$ python3 -q
>>> import numpy as np
>>> np.set_printoptions(precision=2, suppress=True, linewidth=160, legacy="1.25")
>>> feats = np.array([[5.02, 3.0, 4.0], [4.0, 1.02, 1.0], [5.0, 3.0, 4.02]])
>>> feats
array([[5.02, 3.  , 4.  ],
       [4.  , 1.02, 1.  ],
       [5.  , 3.  , 4.02]])
>>> Y = feats / np.sqrt((feats ** 2).mean(axis=1, keepdims=True))
>>> Y[2]
array([1.22, 0.73, 0.98])
>>> np.linalg.matrix_rank(feats - feats.mean(axis=1, keepdims=True))
2
>>> w1 = np.array([[1, 1, 2, 0, 2, 0], [2, 2, 1, 1, 0, 2], [0, 0, 2, 2, 1, 2]])
>>> b = np.array([0, 2, 2, 0, -1, 0])
>>> act = np.maximum(feats @ w1 + b, 0)
>>> np.linalg.matrix_rank(act)
3
>>> Z = np.array([[3, 2], [2, 2], [3, 0], [0, 0], [2, 2], [1, 0]])
>>> (act @ Z).round(6).argmax(axis=1)
array([0, 0, 0])
>>> w1 @ Z
array([[15,  8],
       [15,  8],
       [10,  2]])
>>> def softmax(z):
...     e = np.exp(z - z.max(axis=-1, keepdims=True))
...     return e / e.sum(axis=-1, keepdims=True)
... 
>>> softmax(feats[0])
array([0.67, 0.09, 0.24])
>>> S = feats @ feats.T / np.sqrt(3)
>>> np.round(softmax(S + np.triu(np.full(S.shape, -np.inf), 1)), 2) + 0
array([[1.  , 0.  , 0.  ],
       [0.99, 0.01, 0.  ],
       [0.5 , 0.  , 0.5 ]])
>>> softmax(S)[0] @ feats
array([5.01, 3.  , 4.01])
>>> U, s, vt = np.linalg.svd(feats)
>>> np.argmax(s[:-1] / (s[1:] + 1e-6)) + 1
2
>>> Y = U[:, :2] @ np.diag(s[:2]) @ vt[:2]
>>> round(float(np.linalg.norm(feats - Y) / np.linalg.norm(feats)), 2)
0.0
>>> np.linalg.matrix_rank(Y)
2
>>> round(float(np.linalg.norm(feats - Y, 2)), 2), np.round(s[2], 2)
(0.01, 0.01)
>>> np.linalg.cond(feats) > 100
True
>>> round(float(np.linalg.norm(feats, 2) / np.linalg.norm(feats)), 2)
0.99
>>> np.linalg.matrix_rank(feats, rtol=0.1)
2
>>> A = np.load("arr.npy")
>>> A
array([[-0.53, -0.33, -0.35,  0.31],
       [ 0.71, -0.45, -0.05,  0.53],
       [-0.27,  0.29, -0.28,  0.66],
       [ 0.36,  0.71, -0.44,  0.02],
       [-0.09,  0.32,  0.77,  0.43]])
>>> # orthonormal columns
>>> np.linalg.svd(A, compute_uv=False)
array([1., 1., 1., 1.])
>>> s = 10 * 0.5 ** np.arange(3)
>>> q, _ = np.linalg.qr(np.array([[-0.4, 1.3, -1.8], [1.2, 0.3, 0.4], [-1.5, 0.3, 1.4]]))
>>> rng = np.random.default_rng(799)
>>> X = rng.normal(size=(11, 3)) * s @ q
>>> X
array([[ 2.61, 14.5 , -0.76],
       [-0.1 ,  3.12,  1.55],
       [-0.88,  4.79, -1.13],
       [-2.2 , -7.92, -7.92],
       [-0.28, -1.44,  4.02],
       [-2.38, -7.13, -2.62],
       [-1.18,  5.14, -1.52],
       [ 3.01,  5.14,  2.42],
       [ 4.72, -2.1 ,  8.08],
       [ 4.6 ,  2.18,  5.93],
       [-0.18,  2.23,  1.87]])
>>> idx = X[:, 1] > np.median(X[:, 1])
>>> u = X[idx].mean(axis=0) - X[~idx].mean(axis=0)
>>> idx.astype(int)
array([1, 1, 1, 0, 0, 0, 1, 1, 0, 0, 0])
>>> round((((X - X.mean(axis=0)) @ u > 0) == idx).mean(), 2)
0.91
>>> u
array([-0.02,  8.9 , -1.45])
>>> gram = np.cov(X, rowvar=False)
>>> np.argwhere(np.triu(np.abs(np.corrcoef(X.T)) > 0.8, 1))
array([], shape=(0, 2), dtype=int64)
>>> np.linalg.eigvalsh(gram)[::-1]
array([42.74, 20.89,  1.79])
>>> np.argsort(-X.std(axis=0).round(6), kind="stable")
array([1, 2, 0])
>>> np.corrcoef(X.T)
array([[1.  , 0.4 , 0.78],
       [0.4 , 1.  , 0.19],
       [0.78, 0.19, 1.  ]])
>>> gram
array([[ 6.67,  6.42,  8.87],
       [ 6.42, 39.43,  5.21],
       [ 8.87,  5.21, 19.32]])
>>> np.median(X, axis=0)
array([-0.18,  2.23,  1.55])
>>> np.polyfit(X[:, 1], X[:, 2], 1)
array([0.13, 0.68])
>>> K = np.load("run8.npy")
>>> K
array([[ 0.08,  2.93,  0.92,  2.02],
       [ 0.01,  3.15,  0.98,  1.91],
       [ 0.18,  2.98,  1.13,  2.05],
       [ 0.02,  3.01,  0.99,  1.89],
       [ 0.  ,  3.06,  0.94,  2.01],
       [ 0.03,  3.07,  1.01,  1.98],
       [ 1.84,  2.92,  2.95,  1.09],
       [ 2.18,  3.08,  3.21,  1.06],
       [ 2.09,  3.1 ,  3.04,  1.25],
       [ 2.04,  2.82,  2.99,  0.95],
       [ 1.96,  3.07,  3.07,  1.07],
       [ 1.94,  3.11,  2.84,  0.93],
       [-0.04,  3.13,  1.98,  0.99],
       [-0.06,  2.88,  1.9 ,  1.05],
       [ 0.05,  2.88,  1.97,  1.04],
       [ 0.08,  2.92,  2.14,  1.11],
       [ 0.09,  2.87,  1.99,  1.13],
       [-0.03,  3.08,  1.97,  1.01]])
>>> vec = np.array([3, 1, 2, 2])
>>> y = K @ vec
>>> np.round(np.linalg.pinv(K) @ K, 2) + 0
array([[1., 0., 0., 0.],
       [0., 1., 0., 0.],
       [0., 0., 1., 0.],
       [0., 0., 0., 1.]])
>>> np.linalg.solve(K.T @ K, K.T @ y)
array([3., 1., 2., 2.])
>>> y = y + 0.3 * rng.normal(size=18)
>>> y
array([ 8.78,  8.89,  9.78,  8.75,  8.78,  8.92, 16.56, 18.11, 17.58, 16.65, 17.26, 16.03,  8.95,  8.54,  9.31,  9.39,  9.39,  8.99])
>>> b, *_ = np.linalg.lstsq(K, y)
>>> b.round()
array([3., 1., 2., 2.])
>>> np.round(K.T @ (y - K @ b), 2) + 0
array([0., 0., 0., 0.])
>>> Y = np.array([[8, 3], [3, 8], [8, 0]])
>>> np.linalg.matrix_rank(np.vstack([X, Y.T]))
3
>>> np.vstack([X, Y.T]).shape
(13, 3)
>>> cen = K - K.mean(axis=0)
>>> V = np.linalg.svd(cen)[2][:3]
>>> Y = cen - cen @ V.T @ V
>>> np.diag(V.T @ V)
array([0.89, 1.  , 0.59, 0.52])
>>> (cen @ V.T).std(axis=0)
array([1.24, 0.46, 0.1 ])
>>> np.linalg.norm(Y, axis=1).round(6).argmax()
11
>>> np.round(np.cov(cen @ V.T, rowvar=False), 2) + 0
array([[1.63, 0.  , 0.  ],
       [0.  , 0.22, 0.  ],
       [0.  , 0.  , 0.01]])
>>> cen = (K - K.mean(axis=0)) / K.std(axis=0)
>>> np.argwhere(np.abs(cen) > 2)
array([], shape=(0, 2), dtype=int64)
>>> cen.std(axis=0)
array([1., 1., 1., 1.])
>>> b = np.linalg.lstsq(np.delete(cen, 0, axis=1), cen[:, 0])[0]
>>> b
array([0.02, 1.55, 0.83])
>>> W0 = np.array([[5, 5, 3], [5, 5, 5], [3, 5, 5]])
>>> gram = W0.T @ W0
>>> np.linalg.svd(W0, compute_uv=False) ** 2
array([188.47,   4.  ,   0.53])
>>> blk = np.stack([W0, 4 * W0, W0[::-1]])
>>> np.linalg.matrix_rank(blk)
array([3, 3, 3])
>>> np.linalg.det(blk)
array([  -20., -1280.,    20.])
>>> blk.sum(axis=0)
array([[28, 30, 20],
       [30, 30, 30],
       [20, 30, 28]])
>>> np.einsum("bij,cij->bc", blk, blk)
array([[ 193,  772,  185],
       [ 772, 3088,  740],
       [ 185,  740,  193]])
>>> np.linalg.matrix_rank(blk.reshape(3, -1))
2
>>> (blk @ W0.T).shape
(3, 3, 3)
>>> np.linalg.norm(blk, axis=(1, 2))
array([13.89, 55.57, 13.89])
>>> Y = W0 / np.sqrt((W0 ** 2).mean(axis=1, keepdims=True))
>>> W0 - W0.mean(axis=1, keepdims=True)
array([[ 0.67,  0.67, -1.33],
       [ 0.  ,  0.  ,  0.  ],
       [-1.33,  0.67,  0.67]])
>>> np.linalg.matrix_rank(Y) == np.linalg.matrix_rank(W0)
True
>>> u, g = W0[0], W0[1]
>>> u @ g
65
>>> pr = (u @ g) / (u @ u) * u
>>> np.outer(u, g)
array([[25, 25, 25],
       [25, 25, 25],
       [15, 15, 15]])
>>> round(np.linalg.norm(u + g) ** 2 + np.linalg.norm(u - g) ** 2, 2)
268.0
>>> pr
array([5.51, 5.51, 3.31])
>>> E = np.loadtxt("data.csv", delimiter=",")
>>> E
array([[-1.38,  0.46, -3.41,  1.49],
       [ 3.68, -0.48, -1.47,  0.19],
       [-0.23,  0.97, -1.36, -3.63],
       [ 0.69,  3.82,  0.57,  0.76]])
>>> vec = np.array([1, -1, -2, 0])
>>> y = E @ vec
>>> y
array([ 4.98,  7.11,  1.53, -4.27])
>>> np.round(np.linalg.solve(E, y), 2) + 0
array([ 1., -1., -2.,  0.])
>>> np.round(np.linalg.solve(E, y + E[:, 1]), 2) + 0
array([ 1.,  0., -2.,  0.])
>>> np.round(np.linalg.solve(E.T, E[0]), 2) + 0
array([1., 0., 0., 0.])
>>> E.reshape(2, -1)
array([[-1.38,  0.46, -3.41,  1.49,  3.68, -0.48, -1.47,  0.19],
       [-0.23,  0.97, -1.36, -3.63,  0.69,  3.82,  0.57,  0.76]])
>>> E.reshape(-1, 2)
array([[-1.38,  0.46],
       [-3.41,  1.49],
       [ 3.68, -0.48],
       [-1.47,  0.19],
       [-0.23,  0.97],
       [-1.36, -3.63],
       [ 0.69,  3.82],
       [ 0.57,  0.76]])
>>> blk = E.reshape(4, 2, -1)
>>> blk.sum(axis=1)
array([[-4.79,  1.96],
       [ 2.21, -0.29],
       [-1.59, -2.66],
       [ 1.26,  4.59]])
>>> blk.shape
(4, 2, 2)
>>> np.einsum("ihd,ihd->ih", blk, blk)
array([[ 2.12, 13.88],
       [13.8 ,  2.2 ],
       [ 0.99, 15.01],
       [15.09,  0.91]])
>>> blk.transpose(1, 0, 2)
array([[[-1.38,  0.46],
        [ 3.68, -0.48],
        [-0.23,  0.97],
        [ 0.69,  3.82]],

       [[-3.41,  1.49],
        [-1.47,  0.19],
        [-1.36, -3.63],
        [ 0.57,  0.76]]])
>>> mat = np.load("m.npy")
>>> mat
array([[ 0,  5,  0,  0,  0,  0],
       [ 0,  0,  0,  8,  0,  0],
       [ 0,  0,  0,  0,  0,  4],
       [-8,  0,  0,  0,  0,  0],
       [ 0,  0, -3,  0,  0,  0],
       [ 0,  0,  0,  0, -9,  0]])
>>> # 2 groups of indices that never mix
>>> hat = np.triu(np.array([[4, 7, 0], [0, 1, 3], [7, 2, 4]]), 1) + np.eye(3)
>>> Y = hat @ feats @ np.linalg.inv(hat)
>>> hat @ feats - feats @ hat
array([[ 28., -28.,  -2.],
       [ 15., -19.,   9.],
       [  0., -35.,  -9.]])
>>> np.poly(Y)
array([  1.  , -10.06,  -5.6 ,   0.12])
>>> M = np.maximum(np.array([[4, 4],
...     [1, 2],
...     [3, 9],
...     [7, 7],
...     [9, 7],
...     [4, 0],
...     [5, 0],
...     [5, 8],
...     [8, 0],
...     [5, 1],
...     [5, 9],
...     [9, 2],
...     [0, 8],
...     [9, 1],
...     [6, 6]]) @ np.array([[2, 1, -1], [-2, -2, -2]]) + np.array([0, 0, 1]), 0)
>>> M
array([[ 0,  0,  0],
       [ 0,  0,  0],
       [ 0,  0,  0],
       [ 0,  0,  0],
       [ 4,  0,  0],
       [ 8,  4,  0],
       [10,  5,  0],
       [ 0,  0,  0],
       [16,  8,  0],
       [ 8,  3,  0],
       [ 0,  0,  0],
       [14,  5,  0],
       [ 0,  0,  0],
       [16,  7,  0],
       [ 0,  0,  0]])
>>> U, s, vt = np.linalg.svd(M)
>>> s
array([33.69,  2.28,  0.  ])
>>> np.argmax(s[:-1] / (s[1:] + 1e-6)) + 1
2
>>> Y = U[:, :2] @ np.diag(s[:2]) @ vt[:2]
>>> Y.round(2) + 0
array([[ 0.,  0.,  0.],
       [ 0.,  0.,  0.],
       [ 0.,  0.,  0.],
       [ 0.,  0.,  0.],
       [ 4.,  0.,  0.],
       [ 8.,  4.,  0.],
       [10.,  5.,  0.],
       [ 0.,  0.,  0.],
       [16.,  8.,  0.],
       [ 8.,  3.,  0.],
       [ 0.,  0.,  0.],
       [14.,  5.,  0.],
       [ 0.,  0.,  0.],
       [16.,  7.,  0.],
       [ 0.,  0.,  0.]])
>>> np.linalg.matrix_rank(M, rtol=0.05)
2
>>> round(float(np.abs(M - Y).max()), 2)
0.0
>>> np.round(np.linalg.norm(M - Y) / np.linalg.norm(M), 2)
0.0
>>> np.linalg.matrix_rank(Y)
2
